% ipython --no-banner

In [1]: import numpy as np

In [2]: import numpy.linalg as la

In [3]: np.set_printoptions(suppress=True, linewidth=200)

In [4]: data = np.load("data.npy")

In [5]: print(data)
[[ 0  2  0  0 -3]
 [ 0  0 -1  3 -3]
 [ 0  0  0  0 -1]
 [ 0  0  0  0  1]
 [ 0  0  0  0  0]]

In [6]: # triangular

In [7]: Uu, sig, vt = la.svd(data)

In [8]: print(np.argmax(sig[:-1] / (sig[1:] + 1e-6)) + 1)
3

In [9]: Y = Uu[:, :3] @ np.diag(sig[:3]) @ vt[:3]

In [10]: print(Y.round(1) + 0)
[[ 0.  2.  0.  0. -3.]
 [ 0.  0. -1.  3. -3.]
 [ 0.  0.  0.  0. -1.]
 [ 0.  0.  0.  0.  1.]
 [ 0.  0.  0.  0.  0.]]

In [11]: print(la.matrix_rank(data, rtol=0.05))
3

In [12]: print(np.round(la.norm(data - Y) / la.norm(data), 1))
0.0

In [13]: Uu, sig, vt = la.svd(data)

In [14]: V = vt[:(sig > 1e-8).sum()]

In [15]: rng = np.random.default_rng(207)

In [16]: x = data[1] + -1 * data[4] + rng.integers(2) * np.eye(5)[3]

In [17]: print(x)
[ 0.  0. -1.  3. -3.]

In [18]: print(np.round(V.T @ V, 1) + 0)
[[ 0.   0.   0.   0.   0. ]
 [ 0.   1.   0.   0.   0. ]
 [ 0.   0.   0.1 -0.3  0. ]
 [ 0.   0.  -0.3  0.9  0. ]
 [ 0.   0.   0.   0.   1. ]]

In [19]: print(la.matrix_rank(np.vstack([data, x])))
3

In [20]: print(np.allclose(V.T @ V @ x, x))
True

In [21]: print(np.round(data @ la.pinv(data) @ data, 1) + 0)
[[ 0.  2.  0.  0. -3.]
 [ 0.  0. -1.  3. -3.]
 [ 0.  0.  0.  0. -1.]
 [ 0.  0.  0.  0.  1.]
 [ 0.  0.  0.  0.  0.]]

In [22]: print(np.allclose(data[:-1].T @ la.lstsq(data[:-1].T, data[-1])[0], data[-1]))
True

In [23]: print(np.kron(np.eye(2, dtype=int), data))
[[ 0  2  0  0 -3  0  0  0  0  0]
 [ 0  0 -1  3 -3  0  0  0  0  0]
 [ 0  0  0  0 -1  0  0  0  0  0]
 [ 0  0  0  0  1  0  0  0  0  0]
 [ 0  0  0  0  0  0  0  0  0  0]
 [ 0  0  0  0  0  0  2  0  0 -3]
 [ 0  0  0  0  0  0  0 -1  3 -3]
 [ 0  0  0  0  0  0  0  0  0 -1]
 [ 0  0  0  0  0  0  0  0  0  1]
 [ 0  0  0  0  0  0  0  0  0  0]]

In [24]: print(np.poly(data))
[1. 0. 0. 0. 0. 0.]
